>>> import numpy as np
>>> np.set_printoptions(precision=3, suppress=True, linewidth=200, legacy="1.25")
>>> rd = lambda a: np.round(a, 3) + 0
>>> u = np.array([-1, -1, -2, 1, -3])
>>> W0 = 4 * np.eye(5) + np.outer(u, u)
>>> W0
array([[ 5.,  1.,  2., -1.,  3.],
       [ 1.,  5.,  2., -1.,  3.],
       [ 2.,  2.,  8., -2.,  6.],
       [-1., -1., -2.,  5., -3.],
       [ 3.,  3.,  6., -3., 13.]])
>>> # symmetric, so the eigenvalues are real
>>> M2 = np.array([[0, 2, -2], [2, 0, 2]])
>>> C = np.kron(M2, W0)
>>> np.linalg.matrix_rank(C)
10
>>> w, vecs = np.linalg.eigh(W0)
>>> x = np.array([8, 1, 4, 0, 3])
>>> rd(vecs * np.abs(w) @ vecs.T)
array([[ 5.,  1.,  2., -1.,  3.],
       [ 1.,  5.,  2., -1.,  3.],
       [ 2.,  2.,  8., -2.,  6.],
       [-1., -1., -2.,  5., -3.],
       [ 3.,  3.,  6., -3., 13.]])
>>> rd(np.linalg.eigvalsh(W0[1:, 1:]))
array([ 4.,  4.,  4., 19.])
>>> rd(x @ W0 @ x / (x @ x)), rd(w[0]), rd(w[-1])
(11.511, 4.0, 20.0)
>>> x @ W0 @ x
1036.0
>>> t = np.deg2rad(36)
>>> mat = np.eye(6)
>>> mat[np.ix_([5, 1], [5, 1])] = [[np.cos(t), -np.sin(t)], [np.sin(t), np.cos(t)]]
>>> rd(mat)
array([[ 1.   ,  0.   ,  0.   ,  0.   ,  0.   ,  0.   ],
       [ 0.   ,  0.809,  0.   ,  0.   ,  0.   ,  0.588],
       [ 0.   ,  0.   ,  1.   ,  0.   ,  0.   ,  0.   ],
       [ 0.   ,  0.   ,  0.   ,  1.   ,  0.   ,  0.   ],
       [ 0.   ,  0.   ,  0.   ,  0.   ,  1.   ,  0.   ],
       [ 0.   , -0.588,  0.   ,  0.   ,  0.   ,  0.809]])
>>> x = np.array([-1, 2, 2, -1, 3, -1])
>>> h = np.maximum(mat @ x, 0)
>>> rd(mat * (h > 1e-9)[:, None])
array([[0.   , 0.   , 0.   , 0.   , 0.   , 0.   ],
       [0.   , 0.809, 0.   , 0.   , 0.   , 0.588],
       [0.   , 0.   , 1.   , 0.   , 0.   , 0.   ],
       [0.   , 0.   , 0.   , 0.   , 0.   , 0.   ],
       [0.   , 0.   , 0.   , 0.   , 1.   , 0.   ],
       [0.   , 0.   , 0.   , 0.   , 0.   , 0.   ]])
>>> rd(np.maximum(mat @ (3 * x), 0))
array([0.   , 3.091, 6.   , 0.   , 9.   , 0.   ])
>>> rd(h)
array([0.  , 1.03, 2.  , 0.  , 3.  , 0.  ])
>>> F = np.load("m.npy")
>>> F
array([[25,  0,  1,  5,  0,  0],
       [ 0,  5,  1,  0,  2,  4],
       [10,  4,  5,  2,  0,  4],
       [20,  3,  5,  4,  5,  2]])
>>> # column 0 is much longer than the rest
>>> F @ F
Traceback (most recent call last):
  File "<python-input-28>", line 1, in <module>
    F @ F
    ~~^~~
ValueError: matmul: Input operand 1 has a mismatch in its core dimension 0, with gufunc signature (n?,k),(k,m?)->(n?,m?) (size 4 is different from 6)
>>> G = F.T @ F
>>> np.diag(G)
array([1125,   50,   52,   45,   29,   36])
>>> G
array([[1125,  100,  175,  225,  100,   80],
       [ 100,   50,   40,   20,   25,   42],
       [ 175,   40,   52,   35,   27,   34],
       [ 225,   20,   35,   45,   20,   16],
       [ 100,   25,   27,   20,   29,   18],
       [  80,   42,   34,   16,   18,   36]])
>>> np.allclose(G, G.T)
True
>>> (F @ F.T).shape
(4, 4)
>>> rd(np.linalg.eigvalsh(G)[::-1])
array([1224.208,   91.162,   13.914,    7.716,    0.   ,    0.   ])
>>> np.trace(G), (F ** 2).sum()
(1337, 1337)
>>> w1 = np.array([[1, 0, 2, 0, -1],
...     [2, 2, 0, 1, 0],
...     [-1, 0, 2, 2, -2],
...     [-1, -2, -1, -2, 0],
...     [0, -1, 0, 0, -1],
...     [2, 2, 2, 1, -1]])
>>> coef = np.array([2, 3, 2, 2, 2])
>>> H = np.maximum(F @ w1 + coef, 0)
>>> np.linalg.matrix_rank(H)
4
>>> (H > 0).mean(axis=0)
array([1.  , 0.5 , 1.  , 0.75, 0.  ])
>>> C = np.array([[1, 1], [-1, -2], [0, 0], [-2, -2], [-2, 0]])
>>> H @ C
array([[ 21,  21],
       [-26, -45],
       [-26, -41],
       [  5,   5]])
>>> u = np.array([1, 0])
>>> np.array([np.convolve(row, u, "same") for row in F])
array([[25,  0,  1,  5,  0,  0],
       [ 0,  5,  1,  0,  2,  4],
       [10,  4,  5,  2,  0,  4],
       [20,  3,  5,  4,  5,  2]])
>>> np.correlate(F[1], F[0], "full")
array([  0,   0,   0,  25,  10,   1, 135,  47,   4,  50, 100])
>>> np.convolve(F[1], u)
array([0, 5, 1, 0, 2, 4, 0])
>>> np.cross(F[1, :3], F[0, :3])
array([   5,   25, -125])
>>> np.polyval(u, F[1])
array([0, 5, 1, 0, 2, 4])
